% python3 -q
>>> import numpy as np
>>> np.set_printoptions(suppress=True, linewidth=160)
>>> K = np.load("a.npy")
>>> K
array([[-3,  2,  1],
       [-3,  2,  1],
       [ 0, -1, -3],
       [ 0, -2,  3]])
>>> # row 1 repeats row 0
>>> B = np.c_[K[:, :2] @ np.array([[2, 1], [0, 2]]), np.array([3, -3, 5, 1])]
>>> B
array([[-6,  1,  3],
       [-6,  1, -3],
       [ 0, -2,  5],
       [ 0, -4,  1]])
>>> np.round(np.linalg.norm(B - K @ np.linalg.lstsq(K, B)[0], axis=0), 1) + 0
array([0. , 0. , 4.2])
>>> np.linalg.matrix_rank(np.c_[K, B])
np.int64(4)
>>> np.round(np.linalg.lstsq(K, B[:, 0])[0], 1) + 0
array([2., 0., 0.])
>>> proj = B @ np.linalg.solve(B.T @ B, B.T)
>>> np.round((np.eye(4) - proj) @ B, 1) + 0
array([[0., 0., 0.],
       [0., 0., 0.],
       [0., 0., 0.],
       [0., 0., 0.]])
>>> np.round(np.diag(proj), 1)
array([0.8, 0.8, 0.6, 0.9])
>>> np.allclose(proj @ proj, proj)
True
>>> mat = np.array([[0, 0, 0, 2], [2, 0, 0, 0], [0, 0, 0, 0], [0, 0, 2, 0]])
>>> # null space of dimension 1
>>> mat @ mat.T
array([[4, 0, 0, 0],
       [0, 4, 0, 0],
       [0, 0, 0, 0],
       [0, 0, 0, 4]])
>>> np.round(np.linalg.norm(mat, axis=0), 1)
array([2., 0., 2., 2.])
>>> X = np.array([[3, -2, -3, 1], [0, -3, 3, 2], [1, 3, -3, 3]])
>>> X[-1] = X[0] + -2 * X[1]
>>> X
array([[ 3, -2, -3,  1],
       [ 0, -3,  3,  2],
       [ 3,  4, -9, -3]])
>>> Uu, sv, vt = np.linalg.svd(X)
>>> np.argmax(sv[:-1] / (sv[1:] + 1e-6)) + 1
np.int64(2)
>>> B = Uu[:, :2] @ np.diag(sv[:2]) @ vt[:2]
>>> np.linalg.matrix_rank(X, rtol=0.05)
np.int64(2)
>>> round(float(np.trace(np.linalg.pinv(X) @ X)), 1)
2.0
>>> np.linalg.lstsq(X[:-1].T, X[-1])[2]
np.int32(2)
>>> np.abs(np.diag(np.linalg.qr(X)[1])) > 1e-9
array([ True,  True, False])
>>> np.round(X @ np.linalg.pinv(X) @ X, 1) + 0
array([[ 3., -2., -3.,  1.],
       [ 0., -3.,  3.,  2.],
       [ 3.,  4., -9., -3.]])
>>> ang = np.radians(30)
>>> Rm = np.eye(4)
>>> Rm[0, 0] = Rm[1, 1] = np.cos(ang)
>>> Rm[0, 1], Rm[1, 0] = -np.sin(ang), np.sin(ang)
>>> Rm.round(1)
array([[ 0.9, -0.5,  0. ,  0. ],
       [ 0.5,  0.9,  0. ,  0. ],
       [ 0. ,  0. ,  1. ,  0. ],
       [ 0. ,  0. ,  0. ,  1. ]])
>>> B = X @ Rm.T
>>> round(np.linalg.det(Rm), 1), np.round(np.trace(Rm), 1)
(np.float64(1.0), np.float64(3.7))
>>> np.round(np.linalg.svd(X, compute_uv=False), 1) + 0, np.round(np.linalg.svd(B, compute_uv=False), 1) + 0
(array([11.7,  4.7,  0. ]), array([11.7,  4.7,  0. ]))
>>> np.allclose(X @ X.T, B @ B.T)
True
>>> np.round(np.abs(B - X).max(axis=0), 1)
array([2.4, 1.8, 0. , 0. ])
>>> np.allclose(np.linalg.norm(X, axis=1), np.linalg.norm(B, axis=1))
True
>>> B = np.array([[2, 0, 3], [3, 1, 3], [0, 1, 0], [3, 3, 3]])
>>> Z = np.array([[2, 0, 1, 3], [0, 2, 3, 0], [3, 2, 1, 3]])
>>> rng = np.random.default_rng(9661)
>>> J = B @ Z + 0.1 * rng.normal(size=(4, 4))
>>> J.round(1) + 0
array([[13.2,  6.1,  5.1, 15.1],
       [15.1,  8.1,  9. , 18.1],
       [ 0. ,  2. ,  3.2,  0.2],
       [14.8, 12. , 15.1, 17.8]])
>>> np.linalg.cond(X) > 100
np.True_
>>> np.round(np.linalg.norm(X, 2) / np.linalg.norm(X), 1)
np.float64(0.9)
>>> [round(float(x), 1) for x in np.linalg.svd(X, compute_uv=False)[:3]]
[11.7, 4.7, 0.0]
>>> Uu, sv, vt = np.linalg.svd(X, full_matrices=False)
>>> (sv > 1e-8).sum()
np.int64(2)
>>> np.round(Uu.T @ X @ vt.T, 1) + 0
array([[11.7,  0. ,  0. ],
       [ 0. ,  4.7,  0. ],
       [ 0. ,  0. ,  0. ]])
>>> np.round(np.cumsum(sv ** 2) / np.sum(sv ** 2), 1)
array([0.9, 1. , 1. ])
>>> np.abs(Uu[:, 0]).round(6).argmax()
np.int64(2)
>>> np.round(sv / sv[0], 1) + 0
array([1. , 0.4, 0. ])
>>> Uu, sv, vt = np.linalg.svd(X)
>>> evecs = vt[:(sv > 1e-8).sum()]
>>> vec = X[0] + 5 * X[2] + rng.integers(2) * np.eye(4)[2]
>>> vec
array([ 18.,  18., -47., -14.])
>>> np.round(np.diag(evecs.T @ evecs), 1)
array([0.4, 0.6, 0.8, 0.2])
>>> np.allclose(evecs.T @ evecs @ vec, vec)
False
>>> np.linalg.matrix_rank(np.vstack([X, vec]))
np.int64(3)
>>> rk = np.linalg.matrix_rank(X)
>>> rk
np.int64(2)
>>> null = np.linalg.svd(X)[2][rk:].T
>>> np.round(X @ null, 1) + 0
array([[0., 0.],
       [0., 0.],
       [0., 0.]])
>>> [int(np.linalg.matrix_rank(X[:i])) for i in range(1, len(X) + 1)]
[1, 2, 2]
>>> np.allclose(X @ null, 0)
True
>>> np.round(null @ null.T, 1)
array([[ 0.6,  0.3,  0.4, -0.1],
       [ 0.3,  0.4,  0.1,  0.4],
       [ 0.4,  0.1,  0.2, -0.1],
       [-0.1,  0.4, -0.1,  0.8]])
>>> [int(np.linalg.matrix_rank(X[:, :j + 1])) for j in range(4)]
[1, 2, 2, 2]
>>> [int(np.linalg.matrix_rank(np.delete(X, i, axis=0))) for i in range(3)]
[2, 2, 2]
>>> W0 = np.array([[0, 1, 0, 0, 0, 0],
...     [-1, 2, 0, 0, 0, 0],
...     [3, -2, 0, 0, 0, 0],
...     [0, 0, 0, 1, 0, 0],
...     [0, 0, -1, 2, 0, 0],
...     [0, 0, 3, -2, 0, 0],
...     [0, 0, 0, 0, 0, 1],
...     [0, 0, 0, 0, -1, 2],
...     [0, 0, 0, 0, 3, -2]])
>>> vec = np.array([-4, -4, 3, 0, -1, 9])
>>> y = W0 @ vec
>>> y
array([ -4,  -4,  -4,   0,  -3,   9,   9,  19, -21])
>>> np.round(np.linalg.pinv(W0) @ W0, 1) + 0
array([[1., 0., 0., 0., 0., 0.],
       [0., 1., 0., 0., 0., 0.],
       [0., 0., 1., 0., 0., 0.],
       [0., 0., 0., 1., 0., 0.],
       [0., 0., 0., 0., 1., 0.],
       [0., 0., 0., 0., 0., 1.]])
>>> y = y + 0.1 * rng.normal(size=9)
>>> y.round(1)
array([ -4. ,  -4.1,  -4.3,   0.2,  -3. ,   9.1,   8.9,  19. , -21. ])
>>> b, *_ = np.linalg.lstsq(W0, y)
>>> b.round()
array([-4., -4.,  3.,  0., -1.,  9.])
>>> round(np.linalg.norm(y - W0 @ b), 1)
np.float64(0.2)
>>> b.round(1)
array([-4.1, -4.1,  3.1,  0.1, -1. ,  9. ])
>>> B = np.c_[W0[:, :1] @ np.array([[5]]), np.array([2, 3, 0, 3, 1, 2, 3, 1, 0])]
>>> B
array([[ 0,  2],
       [-5,  3],
       [15,  0],
       [ 0,  3],
       [ 0,  1],
       [ 0,  2],
       [ 0,  3],
       [ 0,  1],
       [ 0,  0]])
>>> np.round(np.linalg.norm(np.linalg.qr(W0)[0].T @ B, axis=0) ** 2 / ((B ** 2).sum(axis=0) + 1e-12), 1)
array([1. , 0.9])
>>> F = np.array([[-0.18, 0.18], [-0.33, 0.33], [-0.03, 0.03], [0.09, -0.09]])
>>> Uu, sv, vt = np.linalg.svd(F)
>>> evecs = vt[:(sv > 1e-8).sum()]
>>> vec = F[0] + -2 * F[1] + rng.integers(2) * np.eye(2)[0]
>>> vec.round(1)
array([ 1.5, -0.5])
>>> np.allclose(evecs.T @ evecs @ vec, vec)
False
>>> np.linalg.matrix_rank(np.vstack([F, vec]))
np.int64(2)
>>> np.round(np.diag(evecs.T @ evecs), 1)
array([0.5, 0.5])
>>> round(float(np.linalg.norm(vec - evecs.T @ evecs @ vec)), 1)
0.7
